$ python -q
>>> import numpy as np
>>> np.set_printoptions(precision=1, suppress=True, linewidth=120)
>>> tidy = lambda a: np.round(a, 1) + 0
>>> mat = np.loadtxt("case19.csv", delimiter=",")
>>> print(tidy(mat))
[[ -17.3  -27.    30.4   19.9]
 [ -16.1  -25.5   27.9   18.3]
 [ -12.3  -20.5   20.    13.4]
 [  -6.8  -13.1    8.5    6.8]
 [  -0.8   -3.5   -1.7    1.3]
 [  -0.2   -1.5   -1.2    0.7]
 [   0.     0.     0.     0. ]
 [   0.7    5.5    5.5   -5.1]
 [   1.6   10.     8.4  -10.8]
 [   9.3   32.2   11.3  -43.2]
 [  10.    33.9   11.2  -45.7]
 [  21.4   60.     4.9  -85.9]
 [  29.4   76.9   -1.5 -112.2]]
>>> # null space of dimension 1
>>> Z = mat[[1, 0]].astype(float)
>>> for _ in range(3):
...     lab = np.linalg.norm(mat[:, None] - Z, axis=-1).argmin(axis=1)
...     Z = np.array([mat[lab == j].mean(axis=0) for j in range(2)])
... 
>>> print(lab)
[1 1 1 1 1 1 1 0 0 0 0 0 0]
>>> print(np.abs(Z[1] - Z[0]).argmax())
3
>>> print(tidy(Z[1] - Z[0]))
[-19.7 -49.4   5.4  59.1]
>>> F = np.load("w.npy")
>>> print(F)
[[ 11.  -13.3 -14.2  -3.6]
 [ 11.2 -14.9 -14.6  -4.7]
 [  9.5 -14.4 -14.6  -6.6]
 [ 10.2 -16.2 -16.   -4.9]
 [ 10.8 -13.5 -13.5  -2.3]
 [ 10.  -14.5 -15.1  -4.3]
 [ 10.3 -16.1 -16.9  -3.2]
 [  9.9 -15.3 -14.8  -2.7]
 [ 10.  -16.5 -13.3  -5.5]
 [ 10.6 -15.  -15.8  -4. ]
 [  9.9 -15.3 -13.2  -4.1]
 [ 10.1 -12.9 -15.5  -4.8]
 [  9.2 -14.  -13.6  -5.8]
 [ 11.4 -14.5 -15.1  -3.5]
 [  8.4 -14.4 -15.7  -4.4]
 [ 10.3 -15.3 -14.4  -6.2]]
>>> Xc = F - F.mean(axis=1)
Traceback (most recent call last):
  File "<python-input-13>", line 1, in <module>
    Xc = F - F.mean(axis=1)
         ~~^~~~~~~~~~~~~~~~
ValueError: operands could not be broadcast together with shapes (16,4) (16,) 
>>> Xc = F - F.mean(axis=0)
>>> Uu, s, VT = np.linalg.svd(Xc, full_matrices=False)
>>> print(tidy(VT[0] * np.sign(VT[0, np.abs(VT[0]).argmax()])))
[ 0.3  0.2 -0.3  0.9]
>>> print(tidy((s ** 2).sum() ** 2 / (s ** 4).sum()))
3.3
>>> Xc = F - F.mean(axis=0)
>>> V = np.linalg.svd(Xc)[2][:1]
>>> other = Xc - Xc @ V.T @ V
>>> print(np.linalg.norm(other, axis=1).round(6).argmax())
6
>>> print(tidy(np.linalg.norm(other) / np.linalg.norm(Xc)))
0.8
>>> print(tidy(np.cov(Xc @ V.T, rowvar=False)))
1.7
>>> print(tidy(np.diag(V.T @ V)))
[0.1 0.  0.1 0.8]
>>> print(tidy((Xc @ V.T).std(axis=0)))
[1.3]
>>> print(tidy(other.std(axis=0)))
[0.6 1.  1.  0.3]
